$ ipython --no-banner

In [1]: import numpy as np

In [2]: from numpy import linalg as LA

In [3]: np.set_printoptions(precision=2, suppress=True, linewidth=100, sign=" ")

In [4]: def rd(a):
   ...:     return np.round(a, 2) + 0
   ...: 

In [5]: X = np.load("out17.npy")

In [6]: X
Out[6]: 
array([[  0,   0,   0,  13],
       [  0,   0,   0,   1],
       [  0,   0,   0,  10],
       [  3,   0,   0,  13],
       [  0,   0,   0,   7],
       [  0,   0,   0,   5],
       [  0,   0,   0,  12],
       [  0,   0,   0,   7],
       [  0,   0,   0,   5],
       [  0,   0,   0,   5],
       [  3,   0,   0,  11],
       [  0,   0,   0,  11],
       [  0,   0,   0,   5],
       [  0,   0,   0,   8],
       [  0,   0,   0,   7],
       [  0,   0,   0,   0],
       [  0,   0,   0,   8],
       [  0,   0,   0,  14],
       [  0,   0,   0,   4],
       [  3,   0,   0,  11],
       [  0,   0,   0,  10]])

In [7]: blk = np.stack([X, 4 * X, X[::-1]])

In [8]: print(rd(LA.norm(blk, axis=(1, 2))))
[  40.74  162.97   40.74]

In [9]: (blk @ X.T).shape
Out[9]: (3, 21, 21)

In [10]: blk.shape
Out[10]: (3, 21, 4)

In [11]: data = np.loadtxt("w.csv", delimiter=",")

In [12]: data
Out[12]: 
array([[ 0.28,  6.97, -0.65, -0.95, -5.16, -4.83],
       [-0.42,  8.32,  3.6 ,  0.48, -2.5 , -3.35],
       [-3.28, -3.52,  6.92, -2.96,  4.47, -0.49],
       [-0.82, -4.93, -2.86,  7.92, -1.98, -0.43],
       [ 8.95,  2.36,  1.22,  2.34,  2.22,  1.54],
       [ 0.74, -5.43, -4.16,  3.22, -1.44,  6.34],
       [-3.8 ,  3.42, -2.08, -7.  , -4.23,  1.63],
       [ 2.42,  5.9 , -0.93, -2.84, -2.73, -6.55],
       [-6.71, -3.81,  3.02,  0.84,  3.75,  4.08],
       [ 3.67,  5.8 , -1.52,  4.56, -5.06,  2.05],
       [ 2.31,  1.79, -4.54,  6.92,  4.77,  0.37],
       [-4.07, -0.71,  0.15,  1.75,  5.6 , -6.96],
       [-3.57,  3.35,  6.07,  6.24, -0.09, -0.44],
       [-9.1 , -0.09,  0.63,  4.  , -0.77,  0.28],
       [-4.28, -1.83, -0.5 , -4.71,  4.16,  6.21]])

In [13]: cen = (data - data.mean(axis=0)) / data.std(axis=0)

In [14]: rd(cen.std(axis=0))
Out[14]: array([ 1.,  1.,  1.,  1.,  1.,  1.])

In [15]: np.argwhere(np.abs(cen) > 2)
Out[15]: 
array([[ 2,  2],
       [ 4,  0]])

In [16]: b = LA.lstsq(np.delete(cen, 1, axis=1), cen[:, 1])[0]

In [17]: print(np.abs(b).argmax())
3

In [18]: left, sv, VT = LA.svd(data, full_matrices=False)

In [19]: rd(left.T @ data @ VT.T)
Out[19]: 
array([[ 22.54,   0.  ,   0.  ,   0.  ,   0.  ,   0.  ],
       [  0.  ,  18.59,   0.  ,   0.  ,   0.  ,   0.  ],
       [  0.  ,   0.  ,  16.35,   0.  ,   0.  ,   0.  ],
       [  0.  ,   0.  ,   0.  ,  13.65,   0.  ,   0.  ],
       [  0.  ,   0.  ,   0.  ,   0.  ,  11.1 ,   0.  ],
       [  0.  ,   0.  ,   0.  ,   0.  ,   0.  ,   8.34]])

In [20]: rd(VT @ VT.T)
Out[20]: 
array([[ 1.,  0.,  0.,  0.,  0.,  0.],
       [ 0.,  1.,  0.,  0.,  0.,  0.],
       [ 0.,  0.,  1.,  0.,  0.,  0.],
       [ 0.,  0.,  0.,  1.,  0.,  0.],
       [ 0.,  0.,  0.,  0.,  1.,  0.],
       [ 0.,  0.,  0.,  0.,  0.,  1.]])

In [21]: rd(np.abs(VT[0]))
Out[21]: array([ 0.44,  0.69,  0.07,  0.03,  0.41,  0.4 ])

In [22]: print(np.allclose(left * sv @ VT, data))
True

In [23]: print(rd(np.sqrt((sv ** 2).sum())), rd(LA.norm(data)))
38.73 38.73

In [24]: rd(left.T @ left)
Out[24]: 
array([[ 1.,  0.,  0.,  0.,  0.,  0.],
       [ 0.,  1.,  0.,  0.,  0.,  0.],
       [ 0.,  0.,  1.,  0.,  0.,  0.],
       [ 0.,  0.,  0.,  1.,  0.,  0.],
       [ 0.,  0.,  0.,  0.,  1.,  0.],
       [ 0.,  0.,  0.,  0.,  0.,  1.]])

In [25]: print(rd(sv))
[ 22.54  18.59  16.35  13.65  11.1    8.34]
